$ python -q
>>> import numpy as np
>>> np.set_printoptions(precision=3, suppress=True, linewidth=100)
>>> J = np.loadtxt("run8.csv", delimiter=",")
>>> print(J)
[[0. 0. 0. 0. 0. 0. 0. 1. 0. 0.]
 [0. 0. 0. 1. 1. 0. 0. 0. 0. 1.]
 [0. 0. 0. 0. 0. 0. 0. 0. 0. 0.]
 [0. 1. 0. 0. 1. 0. 0. 1. 0. 0.]
 [0. 1. 0. 1. 0. 1. 0. 0. 0. 1.]
 [0. 0. 0. 0. 1. 0. 0. 0. 1. 0.]
 [0. 0. 0. 0. 0. 0. 0. 0. 0. 0.]
 [1. 0. 0. 1. 0. 0. 0. 0. 1. 0.]
 [0. 0. 0. 0. 0. 1. 0. 1. 0. 0.]
 [0. 1. 0. 0. 1. 0. 0. 0. 0. 0.]]
>>> print(np.linalg.lstsq(J[:-1].T, J[-1])[2])
7
>>> print(np.unique(J.round(6), axis=0).shape)
(9, 10)
>>> print(np.abs(np.diag(np.linalg.qr(J)[1])) > 1e-9)
[ True  True False  True  True  True False  True  True False]
>>> r = np.linalg.matrix_rank(J)
>>> print(r)
7
>>> N = np.linalg.svd(J)[2][r:].T
>>> print(np.round(N @ N.T, 3) + 0)
[[ 0.333  0.     0.    -0.333  0.     0.     0.     0.     0.     0.333]
 [ 0.     0.     0.     0.     0.     0.     0.     0.     0.     0.   ]
 [ 0.     0.     1.     0.     0.     0.     0.     0.     0.     0.   ]
 [-0.333  0.     0.     0.333  0.     0.     0.     0.     0.    -0.333]
 [ 0.     0.     0.     0.     0.     0.     0.     0.     0.     0.   ]
 [ 0.     0.     0.     0.     0.     0.     0.     0.     0.     0.   ]
 [ 0.     0.     0.     0.     0.     0.     1.     0.     0.     0.   ]
 [ 0.     0.     0.     0.     0.     0.     0.     0.     0.     0.   ]
 [ 0.     0.     0.     0.     0.     0.     0.     0.     0.     0.   ]
 [ 0.333  0.     0.    -0.333  0.     0.     0.     0.     0.     0.333]]
>>> print(np.allclose(J @ N, 0))
True
>>> Uu, sig, vt = np.linalg.svd(J)
>>> V = vt[:(sig > 1e-8).sum()]
>>> rng = np.random.default_rng(2291)
>>> x0 = J[8] + -1 * J[2] + rng.integers(2) * np.eye(10)[2]
>>> print(x0)
[0. 0. 1. 0. 0. 1. 0. 1. 0. 0.]
>>> print(np.round(V.T @ V, 3) + 0)
[[ 0.667  0.     0.     0.333  0.     0.     0.     0.     0.    -0.333]
 [ 0.     1.     0.     0.     0.     0.     0.     0.     0.     0.   ]
 [ 0.     0.     0.     0.     0.     0.     0.     0.     0.     0.   ]
 [ 0.333  0.     0.     0.667  0.     0.     0.     0.     0.     0.333]
 [ 0.     0.     0.     0.     1.     0.     0.     0.     0.     0.   ]
 [ 0.     0.     0.     0.     0.     1.     0.     0.     0.     0.   ]
 [ 0.     0.     0.     0.     0.     0.     0.     0.     0.     0.   ]
 [ 0.     0.     0.     0.     0.     0.     0.     1.     0.     0.   ]
 [ 0.     0.     0.     0.     0.     0.     0.     0.     1.     0.   ]
 [-0.333  0.     0.     0.333  0.     0.     0.     0.     0.     0.667]]
>>> print(round(np.linalg.norm(x0 - V.T @ V @ x0), 3))
1.0
>>> print(np.linalg.matrix_rank(np.vstack([J, x0])))
8
>>> print(np.round(np.diag(V.T @ V), 3) + 0)
[0.667 1.    0.    0.667 1.    1.    0.    1.    1.    0.667]
